>>> import numpy as np
>>> import numpy.linalg as la
>>> np.set_printoptions(precision=1, suppress=True, linewidth=160, sign=" ")
>>> def tidy(a):
...     return np.round(a, 1) + 0
... 
>>> A = np.load("out3.npy")
>>> print(A)
[[ 1.   0.8 -1.4 -0.1 -1.4  1.4 -0.4 -0.5 -0.1]
 [ 2.3  1.7  0.7  0.3 -0.4  1.6  0.2 -0.8 -2.2]
 [ 1.  -1.5  4.5  1.2 -1.1 -0.2  1.1 -0.6  1.7]
 [-1.  -0.8  1.2  0.2  0.8 -0.8  0.3  1.   0.3]
 [ 0.9 -0.6  5.6  0.4  0.4 -0.8  1.4  0.   0.1]
 [ 1.7 -0.7 -0.4  0.2  0.8 -1.2 -0.1  0.   0.5]
 [ 0.6  1.1 -3.4 -0.2  0.3  0.4 -0.9 -0.3  0.8]
 [-0.5  1.4 -4.4  0.1 -0.5 -1.5 -1.1 -1.5 -0.8]
 [-1.   0.1  4.4 -2.  -0.3 -0.3  1.1  1.5 -0.4]
 [ 1.4  1.9 -3.2  0.4  0.2 -0.3 -0.8 -0.1 -0.6]
 [-0.2  0.  -0.7 -0.2 -0.2  1.1 -0.2 -1.   1.3]
 [-1.  -1.9  5.1 -1.5 -0.7 -0.5  1.3  0.9  0.8]
 [ 0.2 -0.8 -4.1  0.2  1.3  0.3 -1.   1.1 -1.3]
 [ 0.2  2.   3.7 -0.6  0.  -0.1  0.9  2.  -2.1]
 [ 1.1  1.1  3.9 -0.1 -1.2 -0.3  1.  -0.9 -0.8]
 [ 1.  -1.1 -2.8  0.1 -0.2  1.8 -0.7 -1.2  0.2]
 [ 0.   0.2  4.8  1.1 -1.3 -0.6  1.2 -0.7 -0.2]
 [ 1.2  2.3  1.2 -0.9  2.5  0.2  0.3 -1.3 -0.3]
 [-0.3  0.2  0.4  0.5  0.2  0.1  0.1  0.5 -1. ]
 [ 1.8  0.1 -1.2  0.1 -0.1  0.3 -0.3 -0.1 -1.1]
 [-0.4  2.7  2.5 -0.8 -1.   0.9  0.6  0.   0.6]
 [ 0.9 -0.7  4.6 -1.   0.   0.2  1.2  0.1 -1.1]
 [-1.2  1.  -1.6  0.5 -1.8 -2.3 -0.4 -0.5  0.7]
 [-0.3  1.   3.3 -0.3 -0.4 -0.8  0.8  0.1 -0.3]
 [ 0.7  0.7  4.3 -0.6  2.1  0.3  1.1 -0.2  0.8]
 [ 1.4  1.2  3.3  0.6 -1.4 -0.2  0.8 -0.6  0.8]
 [ 0.9 -0.4 -2.5  0.6  1.5 -2.1 -0.6 -1.4 -1.1]
 [ 1.2  1.9  1.5  1.1 -0.6 -1.   0.4 -0.6  0.7]
 [-1.5  0.9  2.8  1.8 -1.1  0.1  0.7 -0.1 -0.3]
 [ 1.3 -2.1 -1.4  2.3  2.3  0.2 -0.4 -0.1 -0.6]
 [ 0.4  0.5  0.7  1.   0.4 -0.5  0.2  0.7  1.9]
 [ 1.4  0.5 -4.  -0.1  0.5  0.5 -1.  -0.2  0.1]
 [ 0.2  0.1  3.9  0.8 -0.7  1.   1.   0.7  1. ]
 [ 0.3 -0.1  2.8 -0.8  0.6 -0.9  0.7  0.  -0.3]]
>>> G = A.T @ A
>>> print(tidy(la.svd(A, compute_uv=False) ** 2))
[ 377.8   61.2   48.7   39.5   31.5   23.7   16.    10.9    0. ]
>>> print(tidy(np.diag(G)))
[  37.    51.3  350.4   26.1   38.1   29.9   22.1   22.6   31.6]
>>> print(np.allclose(G, G.T))
True
>>> X = np.loadtxt("run3.csv", delimiter=",")
>>> print(X)
[[ 8.  7.  7. -7. -1. -3. -4.]
 [-2. -8.  8.  8.  7.  9.  3.]
 [ 3.  7.  0. -6. -4. -6.  8.]
 [-6.  0.  6.  4. -8.  0.  2.]
 [ 3.  4.  2. -4.  7.  5. -8.]
 [ 7. -1. -9. -7.  5.  2.  5.]
 [-1. -4. -2.  3.  4. -5.  1.]]
>>> rng = np.random.default_rng(39918)
>>> labels = rng.permutation(7)
>>> print(labels)
[ 6  2  3  5  0  1  4]
>>> M2 = X[labels][:, labels]
>>> print(tidy(np.sort(np.abs(la.eigvals(M2)))))
[  1.5   5.7   9.2  10.9  10.9  12.9  17.8]
>>> print(np.allclose(M2, X))
False
